>>> import numpy as np
>>> from numpy import linalg as LA
>>> np.set_printoptions(suppress=True, linewidth=200)
>>> def rd(a):
...     return np.round(a, 2) + 0
... 
>>> Y = np.array([[0, 0, 3, 3, 2, 0],
...     [2, 1, 0, 2, 0, 0],
...     [1, 2, 1, 3, 1, 1],
...     [2, 1, 2, 1, 0, 2],
...     [1, 0, 3, 1, 0, 0],
...     [3, 0, 1, 2, 3, 2]])
>>> E = np.tril(Y)
>>> E
array([[0, 0, 0, 0, 0, 0],
       [2, 1, 0, 0, 0, 0],
       [1, 2, 1, 0, 0, 0],
       [2, 1, 2, 1, 0, 0],
       [1, 0, 3, 1, 0, 0],
       [3, 0, 1, 2, 3, 2]])
>>> Uu, sigma, vt = LA.svd(E)
>>> evecs = vt[:(sigma > 1e-8).sum()]
>>> rng = np.random.default_rng(63)
>>> vec = E[3] + 5 * E[5] + rng.integers(2) * np.eye(6)[2]
>>> vec
array([17.,  1.,  7., 11., 15., 10.])
>>> rd(evecs.T @ evecs)
array([[1.  , 0.  , 0.  , 0.  , 0.  , 0.  ],
       [0.  , 1.  , 0.  , 0.  , 0.  , 0.  ],
       [0.  , 0.  , 1.  , 0.  , 0.  , 0.  ],
       [0.  , 0.  , 0.  , 1.  , 0.  , 0.  ],
       [0.  , 0.  , 0.  , 0.  , 0.69, 0.46],
       [0.  , 0.  , 0.  , 0.  , 0.46, 0.31]])
>>> rd(np.diag(evecs.T @ evecs))
array([1.  , 1.  , 1.  , 1.  , 0.69, 0.31])
>>> np.allclose(evecs.T @ evecs @ vec, vec)
True
>>> LA.matrix_rank(np.vstack([E, vec]))
np.int64(5)
>>> W0 = np.loadtxt("data.csv", delimiter=",")
>>> W0
array([[ 1.,  0.,  0.,  0.,  0.,  0.],
       [ 2.,  1.,  0.,  0.,  0.,  0.],
       [ 2.,  1.,  1.,  0.,  0.,  0.],
       [ 0.,  2., -2.,  1.,  0.,  0.],
       [ 0., -2.,  2., -1.,  1.,  0.],
       [ 1., -2., -2.,  0., -2.,  1.]])
>>> # triangular
>>> Y = W0 / np.sqrt((W0 ** 2).mean(axis=1, keepdims=True))
>>> LA.matrix_rank(W0 - W0.mean(axis=1, keepdims=True))
np.int64(5)
>>> z = rng.permutation(6)
>>> z
array([2, 3, 5, 4, 0, 1])
>>> Y = W0[z][:, z]
>>> np.trace(Y)
np.float64(6.0)
>>> np.allclose(Y, W0)
False
>>> np.diag(Y)
array([1., 1., 1., 1., 1., 1.])
>>> rd(LA.det(Y)), rd(LA.det(W0[z]))
(np.float64(1.0), np.float64(-1.0))
>>> Y
array([[ 1.,  0.,  0.,  0.,  2.,  1.],
       [-2.,  1.,  0.,  0.,  0.,  2.],
       [-2.,  0.,  1., -2.,  1., -2.],
       [ 2., -1.,  0.,  1.,  0., -2.],
       [ 0.,  0.,  0.,  0.,  1.,  0.],
       [ 0.,  0.,  0.,  0.,  2.,  1.]])
>>> K = np.array([[1, 2, 1, 2], [-2, -2, -2, -2], [1, 2, 1, 2], [-2, -2, -2, -2]])
>>> # null space of dimension 2
>>> u, v = K[3], K[0]
>>> u @ v
np.int64(-12)
>>> u @ u
np.int64(16)
>>> pr = (u @ v) / (u @ u) * u
>>> v - pr
array([-0.5,  0.5, -0.5,  0.5])
>>> (v - pr) @ u
np.float64(0.0)
>>> pr
array([1.5, 1.5, 1.5, 1.5])
>>> def softmax(z):
...     e = np.exp(z - z.max(axis=-1, keepdims=True))
...     return e / e.sum(axis=-1, keepdims=True)
... 
>>> softmax(10 * K[3])
array([0.25, 0.25, 0.25, 0.25])
>>> softmax(K[3])
array([0.25, 0.25, 0.25, 0.25])
>>> softmax(K[3] + -3)
array([0.25, 0.25, 0.25, 0.25])
>>> softmax(K).sum(axis=1)
array([1., 1., 1., 1.])
>>> att = K @ K.T / np.sqrt(4)
>>> rd(softmax(att + np.triu(np.full(att.shape, -np.inf), 1)))
array([[1. , 0. , 0. , 0. ],
       [0. , 1. , 0. , 0. ],
       [0.5, 0. , 0.5, 0. ],
       [0. , 0.5, 0. , 0.5]])
>>> softmax(att).round(6).argmax(axis=1)
array([0, 1, 0, 1])
>>> r = LA.matrix_rank(K)
>>> r
np.int64(2)
>>> N = LA.svd(K)[2][r:].T
>>> LA.matrix_rank(K.T @ K), LA.matrix_rank(K @ K.T)
(np.int64(2), np.int64(2))
>>> rd(K @ N)
array([[0., 0.],
       [0., 0.],
       [0., 0.],
       [0., 0.]])
>>> N.shape
(4, 2)
>>> [int(LA.matrix_rank(np.delete(K, i, axis=0))) for i in range(4)]
[2, 2, 2, 2]
>>> LA.matrix_power(K, 2)
array([[-6, -4, -6, -4],
       [ 4,  0,  4,  0],
       [-6, -4, -6, -4],
       [ 4,  0,  4,  0]])
>>> np.allclose(K @ K.T, K.T @ K)
False
>>> rd(LA.det(K))
np.float64(0.0)
>>> rd(np.abs(LA.eigvals(K)).max())
np.float64(2.83)
>>> np.allclose(K, K.T)
False
>>> (K - K.T) / 2
array([[ 0.,  2.,  0.,  2.],
       [-2.,  0., -2.,  0.],
       [ 0.,  2.,  0.,  2.],
       [-2.,  0., -2.,  0.]])
>>> K @ K
array([[-6, -4, -6, -4],
       [ 4,  0,  4,  0],
       [-6, -4, -6, -4],
       [ 4,  0,  4,  0]])
>>> Uu, sigma, vt = LA.svd(K)
>>> evecs = vt[:(sigma > 1e-8).sum()]
>>> vec = K[2] + 5 * K[1] + rng.integers(2) * np.eye(4)[3]
>>> vec
array([-9., -8., -9., -8.])
>>> LA.matrix_rank(np.vstack([K, vec]))
np.int64(2)
>>> rd(evecs.T @ evecs)
array([[0.5, 0. , 0.5, 0. ],
       [0. , 0.5, 0. , 0.5],
       [0.5, 0. , 0.5, 0. ],
       [0. , 0.5, 0. , 0.5]])
>>> J = np.load("sample15.npy")
>>> J
array([[ 0., -2., -2., -1.,  1.,  0.,  0.],
       [-3., -2., -1.,  2., -1.,  0.,  0.],
       [ 0.,  2.,  0.,  1., -3.,  0.,  0.],
       [ 3.,  2., -3., -1., -2.,  0.,  0.],
       [ 1.,  3.,  1., -3.,  0.,  0.,  0.],
       [ 0.,  0.,  0.,  0.,  0.,  3., -1.],
       [ 0.,  0.,  0.,  0.,  0., -3.,  0.]])
>>> u = np.array([-2, -1, -2, 4, 5, -3, -5])
>>> Y = J + np.outer(u, np.eye(7)[6])
>>> rd(LA.det(Y) / LA.det(J)), rd(1 + LA.solve(J, u)[6])
(np.float64(9.0), np.float64(9.0))
>>> LA.matrix_rank(LA.inv(Y) - LA.inv(J), tol=1e-8)
np.int64(1)
>>> rd(np.sort(LA.eigvals(J).real))
array([-3.63, -3.63, -0.79,  0.35,  1.95,  1.95,  3.79])
>>> (J != 0).astype(int)
array([[0, 1, 1, 1, 1, 0, 0],
       [1, 1, 1, 1, 1, 0, 0],
       [0, 1, 0, 1, 1, 0, 0],
       [1, 1, 1, 1, 1, 0, 0],
       [1, 1, 1, 1, 0, 0, 0],
       [0, 0, 0, 0, 0, 1, 1],
       [0, 0, 0, 0, 0, 1, 0]])
>>> (LA.matrix_power((J != 0) + (J.T != 0) + np.eye(7), 7) > 0).astype(int)
array([[1, 1, 1, 1, 1, 0, 0],
       [1, 1, 1, 1, 1, 0, 0],
       [1, 1, 1, 1, 1, 0, 0],
       [1, 1, 1, 1, 1, 0, 0],
       [1, 1, 1, 1, 1, 0, 0],
       [0, 0, 0, 0, 0, 1, 1],
       [0, 0, 0, 0, 0, 1, 1]])
>>> rd(LA.det(J))
np.float64(-216.0)
>>> J @ J
array([[  4.,   1.,   6.,  -8.,  10.,   0.,   0.],
       [ 11.,   9.,   1.,  -1.,  -2.,   0.,   0.],
       [ -6., -11.,  -8.,  12.,  -4.,   0.,   0.],
       [-11., -24.,  -7.,   5.,  12.,   0.,   0.],
       [-18., -12.,   4.,   9.,   1.,   0.,   0.],
       [  0.,   0.,   0.,   0.,   0.,  12.,  -3.],
       [  0.,   0.,   0.,   0.,   0.,  -9.,   3.]])
>>> data = np.diag(np.array([3, 0, -2, 2, 2, 3, 0, 0, -2, 0]))
>>> data
array([[ 3,  0,  0,  0,  0,  0,  0,  0,  0,  0],
       [ 0,  0,  0,  0,  0,  0,  0,  0,  0,  0],
       [ 0,  0, -2,  0,  0,  0,  0,  0,  0,  0],
       [ 0,  0,  0,  2,  0,  0,  0,  0,  0,  0],
       [ 0,  0,  0,  0,  2,  0,  0,  0,  0,  0],
       [ 0,  0,  0,  0,  0,  3,  0,  0,  0,  0],
       [ 0,  0,  0,  0,  0,  0,  0,  0,  0,  0],
       [ 0,  0,  0,  0,  0,  0,  0,  0,  0,  0],
       [ 0,  0,  0,  0,  0,  0,  0,  0, -2,  0],
       [ 0,  0,  0,  0,  0,  0,  0,  0,  0,  0]])
>>> vals, evecs = LA.eigh(data)
>>> evecs.T @ data @ evecs
array([[-2.,  0.,  0.,  0.,  0.,  0.,  0.,  0.,  0.,  0.],
       [ 0., -2.,  0.,  0.,  0.,  0.,  0.,  0.,  0.,  0.],
       [ 0.,  0.,  0.,  0.,  0.,  0.,  0.,  0.,  0.,  0.],
       [ 0.,  0.,  0.,  0.,  0.,  0.,  0.,  0.,  0.,  0.],
       [ 0.,  0.,  0.,  0.,  0.,  0.,  0.,  0.,  0.,  0.],
       [ 0.,  0.,  0.,  0.,  0.,  0.,  0.,  0.,  0.,  0.],
       [ 0.,  0.,  0.,  0.,  0.,  0.,  2.,  0.,  0.,  0.],
       [ 0.,  0.,  0.,  0.,  0.,  0.,  0.,  2.,  0.,  0.],
       [ 0.,  0.,  0.,  0.,  0.,  0.,  0.,  0.,  3.,  0.],
       [ 0.,  0.,  0.,  0.,  0.,  0.,  0.,  0.,  0.,  3.]])
>>> rd(LA.svd(data, compute_uv=False))
array([3., 3., 2., 2., 2., 2., 0., 0., 0., 0.])
>>> vals.sum(), np.trace(data)
(np.float64(6.0), np.int64(6))
>>> r = LA.matrix_rank(data)
>>> r
np.int64(6)
>>> N = LA.svd(data)[2][r:].T
>>> [int(LA.matrix_rank(np.delete(data, i, axis=0))) for i in range(10)]
[5, 6, 5, 5, 5, 5, 6, 6, 5, 6]
>>> N.shape
(10, 4)
>>> LA.matrix_rank(data.T @ data), LA.matrix_rank(data @ data.T)
(np.int64(6), np.int64(6))
>>> m1 = np.load("a.npy")
>>> m1
array([[10,  3, -1,  4],
       [ 5,  4,  1, -5],
       [ 3,  2, 19, -5],
       [-1,  1,  5, 13]])
>>> rd(softmax(m1[0]))
array([1., 0., 0., 0.])
>>> att = m1 @ m1.T / np.sqrt(4)
>>> softmax(att).round(6).argmax(axis=1)
array([0, 1, 2, 3])
>>> rd(softmax(att))
array([[1. , 0. , 0. , 0. ],
       [0. , 0.5, 0.5, 0. ],
       [0. , 0. , 1. , 0. ],
       [0. , 0. , 0. , 1. ]])
>>> rd(softmax(att + np.triu(np.full(att.shape, -np.inf), 1)))
array([[1., 0., 0., 0.],
       [0., 1., 0., 0.],
       [0., 0., 1., 0.],
       [0., 0., 0., 1.]])
>>> Y = m1 + rng.integers(-2, 3, (4, 3)) @ rng.integers(-2, 3, (3, 4))
>>> Y
array([[ 8,  6, -7,  4],
       [ 7,  7, -3, -1],
       [ 9,  4, 18, -3],
       [-5,  1,  3,  9]])
>>> LA.matrix_rank(Y - m1, tol=1e-8)
np.int64(3)
>>> mat = np.array([[0, -2, -2, -3, -1],
...     [1, 0, -1, 3, -3],
...     [2, 1, 2, -2, -1],
...     [-3, -1, 0, 2, 0],
...     [-1, 1, 2, 0, -2],
...     [-2, -3, 2, 3, 2]]) * (rng.random((6, 5)) < 0.3)
>>> mat
array([[ 0,  0,  0,  0,  0],
       [ 1,  0, -1,  3,  0],
       [ 0,  0,  0,  0,  0],
       [ 0,  0,  0,  0,  0],
       [ 0,  0,  0,  0,  0],
       [ 0,  0,  0,  3,  2]])
>>> # rows and columns are dependent
>>> r = LA.matrix_rank(mat)
>>> r
np.int64(2)
>>> N = LA.svd(mat)[2][r:].T
>>> LA.matrix_rank(mat.T @ mat), LA.matrix_rank(mat @ mat.T)
(np.int64(2), np.int64(2))
>>> [int(LA.matrix_rank(np.delete(mat, i, axis=0))) for i in range(6)]
[2, 1, 2, 2, 2, 1]
>>> [int(LA.matrix_rank(mat[:i])) for i in range(1, len(mat) + 1)]
[0, 1, 1, 1, 1, 2]
>>> rd(N @ N.T)
array([[ 0.79,  0.  ,  0.21, -0.19,  0.29],
       [ 0.  ,  1.  ,  0.  ,  0.  ,  0.  ],
       [ 0.21,  0.  ,  0.79,  0.19, -0.29],
       [-0.19,  0.  ,  0.19,  0.13, -0.19],
       [ 0.29,  0.  , -0.29, -0.19,  0.29]])
>>> np.allclose(mat @ N, 0)
True
>>> [int(LA.matrix_rank(mat[:, :j + 1])) for j in range(5)]
[1, 1, 1, 2, 2]
>>> G = mat.T @ mat
>>> G
array([[ 1,  0, -1,  3,  0],
       [ 0,  0,  0,  0,  0],
       [-1,  0,  1, -3,  0],
       [ 3,  0, -3, 18,  6],
       [ 0,  0,  0,  6,  4]])
>>> np.allclose(G, G.T)
True
>>> rd(LA.eigvalsh(G)[::-1])
array([21.06,  2.94,  0.  ,  0.  ,  0.  ])
>>> np.diag(G)
array([ 1,  0,  1, 18,  4])
>>> LA.matrix_rank(G)
np.int64(2)
